$ ipython --no-banner

In [1]: import numpy as np

In [2]: from numpy import linalg as LA

In [3]: np.set_printoptions(precision=1, suppress=True, linewidth=200, floatmode="fixed")

In [4]: M = np.array([[1, -1, 1, -1, -1, 1, -1, 1],
   ...:     [1, -1, 1, -1, 1, -1, 1, -1],
   ...:     [1, 1, -1, -1, -1, -1, 1, 1],
   ...:     [1, 1, 1, 1, -1, -1, -1, -1],
   ...:     [1, -1, -1, 1, 1, -1, -1, 1],
   ...:     [1, 1, 1, 1, 1, 1, 1, 1],
   ...:     [1, -1, -1, 1, -1, 1, 1, -1],
   ...:     [1, 1, -1, -1, 1, 1, -1, -1]])

In [5]: q, evecs = LA.qr(M[:, :1])[0], LA.qr(M[:, 1:])[0]

In [6]: sv = LA.svd(q.T @ evecs, compute_uv=False)

In [7]: np.degrees(np.arccos(sv.clip(0, 1)))
Out[7]: array([90.0])

In [8]: (sv > 0.9).sum()
Out[8]: np.int64(0)

In [9]: M @ M.T
Out[9]: 
array([[8, 0, 0, 0, 0, 0, 0, 0],
       [0, 8, 0, 0, 0, 0, 0, 0],
       [0, 0, 8, 0, 0, 0, 0, 0],
       [0, 0, 0, 8, 0, 0, 0, 0],
       [0, 0, 0, 0, 8, 0, 0, 0],
       [0, 0, 0, 0, 0, 8, 0, 0],
       [0, 0, 0, 0, 0, 0, 8, 0],
       [0, 0, 0, 0, 0, 0, 0, 8]])

In [10]: LA.norm(M, axis=0)
Out[10]: array([2.8, 2.8, 2.8, 2.8, 2.8, 2.8, 2.8, 2.8])

In [11]: rng = np.random.default_rng(865308)

In [12]: arr = (rng.random((6, 6)) < 0.3) + np.eye(6)

In [13]: arr /= arr.sum(axis=1, keepdims=True)

In [14]: arr
Out[14]: 
array([[0.5, 0.2, 0.0, 0.2, 0.0, 0.0],
       [0.3, 0.3, 0.0, 0.3, 0.0, 0.0],
       [0.0, 0.0, 0.7, 0.0, 0.3, 0.0],
       [0.2, 0.0, 0.2, 0.2, 0.0, 0.2],
       [0.0, 0.0, 0.0, 0.0, 1.0, 0.0],
       [0.0, 0.5, 0.0, 0.0, 0.0, 0.5]])

In [15]: q, R = LA.qr(arr)

In [16]: np.abs(np.diag(R))
Out[16]: array([0.7, 0.5, 0.7, 0.2, 1.0, 0.4])

In [17]: R.round(1) + 0
Out[17]: 
array([[-0.7, -0.4, -0.1, -0.5,  0.0, -0.1],
       [ 0.0, -0.5,  0.1,  0.0,  0.0, -0.4],
       [ 0.0,  0.0, -0.7,  0.0, -0.3, -0.1],
       [ 0.0,  0.0,  0.0, -0.2,  0.1, -0.1],
       [ 0.0,  0.0,  0.0,  0.0, -1.0,  0.0],
       [ 0.0,  0.0,  0.0,  0.0,  0.0,  0.4]])

In [18]: np.round(q.T @ q, 1) + 0
Out[18]: 
array([[1.0, 0.0, 0.0, 0.0, 0.0, 0.0],
       [0.0, 1.0, 0.0, 0.0, 0.0, 0.0],
       [0.0, 0.0, 1.0, 0.0, 0.0, 0.0],
       [0.0, 0.0, 0.0, 1.0, 0.0, 0.0],
       [0.0, 0.0, 0.0, 0.0, 1.0, 0.0],
       [0.0, 0.0, 0.0, 0.0, 0.0, 1.0]])
